$ python -q
>>> import numpy as np
>>> import numpy.linalg as la
>>> np.set_printoptions(precision=3, suppress=True, linewidth=160, sign=" ")
>>> def rnd(a):
...     return np.round(a, 3) + 0
... 
>>> W0 = np.load("test3.npy")
>>> W0
array([[ 1.653,  3.385, -0.058,  1.608, -0.057,  3.276,  0.076,  1.54 , -0.028,  0.02 , -0.037, -0.041,  3.246,  1.697],
       [-0.612, -1.167, -0.053, -0.547, -0.035, -1.129, -0.133, -0.601, -0.014, -0.028, -0.024,  0.026, -1.122, -0.612],
       [ 1.349,  2.541,  0.05 ,  1.308,  0.011,  2.605, -0.056,  1.157, -0.005, -0.007,  0.07 , -0.028,  2.619,  1.251],
       [-0.591, -1.143, -0.054, -0.553, -0.013, -1.157, -0.048, -0.569, -0.058, -0.067,  0.039,  0.027, -1.072, -0.531],
       [-0.552, -1.044, -0.051, -0.628,  0.071, -1.053,  0.077, -0.571,  0.021,  0.009,  0.   , -0.014, -1.151, -0.552],
       [-0.001,  0.125, -0.068,  0.062, -0.043,  0.127,  0.007,  0.025,  0.021, -0.018,  0.037, -0.014,  0.124,  0.09 ],
       [ 0.754,  1.449, -0.039,  0.656, -0.066,  1.422, -0.016,  0.786,  0.079, -0.02 ,  0.06 , -0.014,  1.425,  0.773],
       [ 0.53 ,  1.171,  0.08 ,  0.505,  0.029,  1.156,  0.119,  0.581, -0.035,  0.035, -0.044, -0.006,  1.188,  0.481],
       [ 1.788,  3.593, -0.066,  1.777,  0.076,  3.58 , -0.071,  1.825, -0.109,  0.005,  0.064,  0.06 ,  3.512,  1.841],
       [ 0.536,  1.212,  0.008,  0.584,  0.035,  1.145, -0.014,  0.562,  0.041,  0.09 ,  0.017,  0.041,  1.184,  0.544],
       [-0.299, -0.644, -0.044, -0.332,  0.   , -0.745, -0.05 , -0.225, -0.003, -0.146, -0.024, -0.029, -0.75 , -0.362],
       [ 1.812,  3.428,  0.019,  1.772,  0.022,  3.513,  0.073,  1.773,  0.035,  0.007,  0.053, -0.128,  3.422,  1.626],
       [ 1.225,  2.526, -0.023,  1.287, -0.068,  2.341, -0.024,  1.257, -0.017, -0.01 ,  0.086,  0.006,  2.388,  1.191],
       [-0.593, -1.024, -0.001, -0.472, -0.003, -1.128,  0.013, -0.518, -0.054, -0.01 ,  0.102,  0.007, -1.051, -0.495],
       [ 0.193,  0.353, -0.058,  0.227,  0.049,  0.38 ,  0.036,  0.187,  0.04 , -0.069, -0.03 ,  0.06 ,  0.401,  0.22 ],
       [ 1.602,  3.086, -0.007,  1.538, -0.041,  3.139,  0.049,  1.504, -0.1  ,  0.023, -0.09 , -0.04 ,  3.078,  1.478],
       [ 1.141,  2.211, -0.025,  1.128, -0.021,  2.225,  0.023,  1.142,  0.01 , -0.007,  0.09 , -0.067,  2.107,  1.116],
       [ 1.548,  3.018,  0.029,  1.467, -0.074,  3.033, -0.035,  1.534, -0.018,  0.065,  0.002,  0.075,  3.027,  1.411],
       [-0.824, -1.856,  0.018, -1.006, -0.009, -1.881,  0.003, -0.851, -0.019, -0.01 ,  0.031, -0.001, -1.925, -0.911],
       [-0.206, -0.547,  0.021, -0.25 , -0.001, -0.533, -0.016, -0.193,  0.048, -0.08 , -0.034, -0.025, -0.477, -0.251],
       [-0.126, -0.266,  0.044, -0.182,  0.014, -0.178, -0.061, -0.152, -0.005, -0.048, -0.022,  0.018, -0.207, -0.128],
       [-1.214, -2.457,  0.05 , -1.244,  0.012, -2.52 , -0.083, -1.157,  0.023, -0.045, -0.034, -0.032, -2.479, -1.148],
       [-0.353, -0.661, -0.048, -0.297, -0.008, -0.805, -0.033, -0.305,  0.054, -0.011, -0.034,  0.021, -0.695, -0.406],
       [-0.229, -0.356,  0.062, -0.112, -0.078, -0.324, -0.082, -0.075,  0.02 , -0.011,  0.005,  0.039, -0.272, -0.189],
       [-1.108, -2.264, -0.038, -1.074,  0.104, -2.186,  0.036, -1.   , -0.017, -0.053,  0.042,  0.04 , -2.247, -1.115],
       [ 0.044,  0.116,  0.089,  0.018, -0.041,  0.114,  0.003, -0.008,  0.025, -0.008,  0.071,  0.005,  0.136,  0.125],
       [ 3.043,  6.375,  0.023,  3.043,  0.053,  6.263,  0.047,  3.19 , -0.045,  0.017,  0.032,  0.068,  6.285,  3.105],
       [-1.687, -3.257,  0.053, -1.655,  0.044, -3.12 , -0.06 , -1.627,  0.014,  0.025,  0.098, -0.016, -3.146, -1.583],
       [-0.297, -0.668, -0.007, -0.287, -0.062, -0.576,  0.021, -0.412,  0.043,  0.004, -0.037,  0.083, -0.676, -0.309],
       [-0.848, -1.646, -0.052, -0.824,  0.048, -1.646,  0.062, -0.762, -0.056, -0.002, -0.003,  0.026, -1.519, -0.759],
       [-0.064, -0.093, -0.025,  0.014,  0.05 , -0.032,  0.044, -0.025,  0.012, -0.023,  0.012, -0.054, -0.06 , -0.063],
       [ 0.458,  0.874,  0.018,  0.411,  0.049,  0.859,  0.037,  0.43 , -0.071, -0.043,  0.018,  0.052,  0.797,  0.446],
       [-1.026, -2.096, -0.021, -1.04 , -0.034, -2.085,  0.021, -1.031, -0.015,  0.047, -0.002,  0.027, -2.126, -1.049],
       [-0.296, -0.509, -0.051, -0.211,  0.008, -0.413,  0.049, -0.31 , -0.078,  0.016,  0.049,  0.047, -0.37 , -0.218],
       [ 1.065,  2.256, -0.082,  1.061, -0.023,  2.241, -0.027,  1.149, -0.064, -0.009,  0.002,  0.014,  2.181,  1.072],
       [-0.621, -1.286, -0.059, -0.616, -0.011, -1.272, -0.007, -0.614,  0.035,  0.002,  0.052, -0.052, -1.098, -0.68 ],
       [-0.056, -0.257, -0.038, -0.139, -0.042, -0.201,  0.029, -0.143,  0.014, -0.008,  0.017, -0.062, -0.272, -0.073],
       [-1.534, -3.042,  0.06 , -1.541,  0.013, -3.042,  0.005, -1.491, -0.034,  0.139, -0.068, -0.075, -3.115, -1.526],
       [-0.815, -1.489, -0.075, -0.769, -0.051, -1.568,  0.031, -0.8  , -0.005, -0.004, -0.03 , -0.101, -1.563, -0.743],
       [ 1.454,  3.041,  0.004,  1.566,  0.034,  3.001, -0.024,  1.61 , -0.014, -0.033, -0.01 ,  0.052,  2.965,  1.533],
       [ 1.483,  3.228,  0.06 ,  1.535,  0.055,  3.052,  0.024,  1.62 ,  0.007, -0.011, -0.076, -0.049,  3.172,  1.55 ],
       [ 1.158,  2.241,  0.02 ,  1.117,  0.035,  2.421,  0.049,  1.114, -0.02 , -0.062, -0.041,  0.007,  2.342,  1.092],
       [-1.144, -2.52 , -0.01 , -1.233,  0.059, -2.495,  0.023, -1.199, -0.027, -0.011, -0.017, -0.033, -2.555, -1.173],
       [-0.646, -1.182, -0.042, -0.689,  0.068, -1.226,  0.01 , -0.651,  0.08 , -0.107,  0.   ,  0.017, -1.146, -0.52 ],
       [-0.132, -0.314, -0.031, -0.273,  0.034, -0.228,  0.068, -0.229, -0.042, -0.034, -0.017, -0.02 , -0.307, -0.129]])
>>> out = np.c_[W0[:, :1] @ np.array([[4]]), np.array([1, 3, 2, 1, 0, 0, 3, 0, 2, 3, 1, 1, 3, 2, 1, 3, 1, 2, 2, 0, 1, 0, 0, 2, 1, 0, 3, 3, 1, 1, 0, 3, 1, 3, 1, 1, 0, 3, 0, 3, 3, 1, 1, 3, 2])]
>>> out
array([[ 6.612,  1.   ],
       [-2.448,  3.   ],
       [ 5.396,  2.   ],
       [-2.364,  1.   ],
       [-2.208,  0.   ],
       [-0.004,  0.   ],
       [ 3.016,  3.   ],
       [ 2.12 ,  0.   ],
       [ 7.152,  2.   ],
       [ 2.144,  3.   ],
       [-1.196,  1.   ],
       [ 7.248,  1.   ],
       [ 4.9  ,  3.   ],
       [-2.372,  2.   ],
       [ 0.772,  1.   ],
       [ 6.408,  3.   ],
       [ 4.564,  1.   ],
       [ 6.192,  2.   ],
       [-3.296,  2.   ],
       [-0.824,  0.   ],
       [-0.504,  1.   ],
       [-4.856,  0.   ],
       [-1.412,  0.   ],
       [-0.916,  2.   ],
       [-4.432,  1.   ],
       [ 0.176,  0.   ],
       [12.172,  3.   ],
       [-6.748,  3.   ],
       [-1.188,  1.   ],
       [-3.392,  1.   ],
       [-0.256,  0.   ],
       [ 1.832,  3.   ],
       [-4.104,  1.   ],
       [-1.184,  3.   ],
       [ 4.26 ,  1.   ],
       [-2.484,  1.   ],
       [-0.224,  0.   ],
       [-6.136,  3.   ],
       [-3.26 ,  0.   ],
       [ 5.816,  3.   ],
       [ 5.932,  3.   ],
       [ 4.632,  1.   ],
       [-4.576,  1.   ],
       [-2.584,  3.   ],
       [-0.528,  2.   ]])
>>> la.matrix_rank(np.c_[W0, out])
np.int64(15)
>>> rnd(la.lstsq(W0, out[:, 0])[0])
array([ 4.,  0.,  0.,  0.,  0.,  0.,  0.,  0.,  0.,  0.,  0.,  0.,  0.,  0.])
>>> rnd(la.norm(out - W0 @ la.lstsq(W0, out)[0], axis=0))
array([  0.   ,  10.803])
>>> P = out @ la.solve(out.T @ out, out.T)
>>> np.allclose(P @ P, P)
True
>>> rnd(P @ out[:, 0])
array([ 6.612, -2.448,  5.396, -2.364, -2.208, -0.004,  3.016,  2.12 ,  7.152,  2.144, -1.196,  7.248,  4.9  , -2.372,  0.772,  6.408,  4.564,  6.192, -3.296,
       -0.824, -0.504, -4.856, -1.412, -0.916, -4.432,  0.176, 12.172, -6.748, -1.188, -3.392, -0.256,  1.832, -4.104, -1.184,  4.26 , -2.484, -0.224, -6.136,
       -3.26 ,  5.816,  5.932,  4.632, -4.576, -2.584, -0.528])
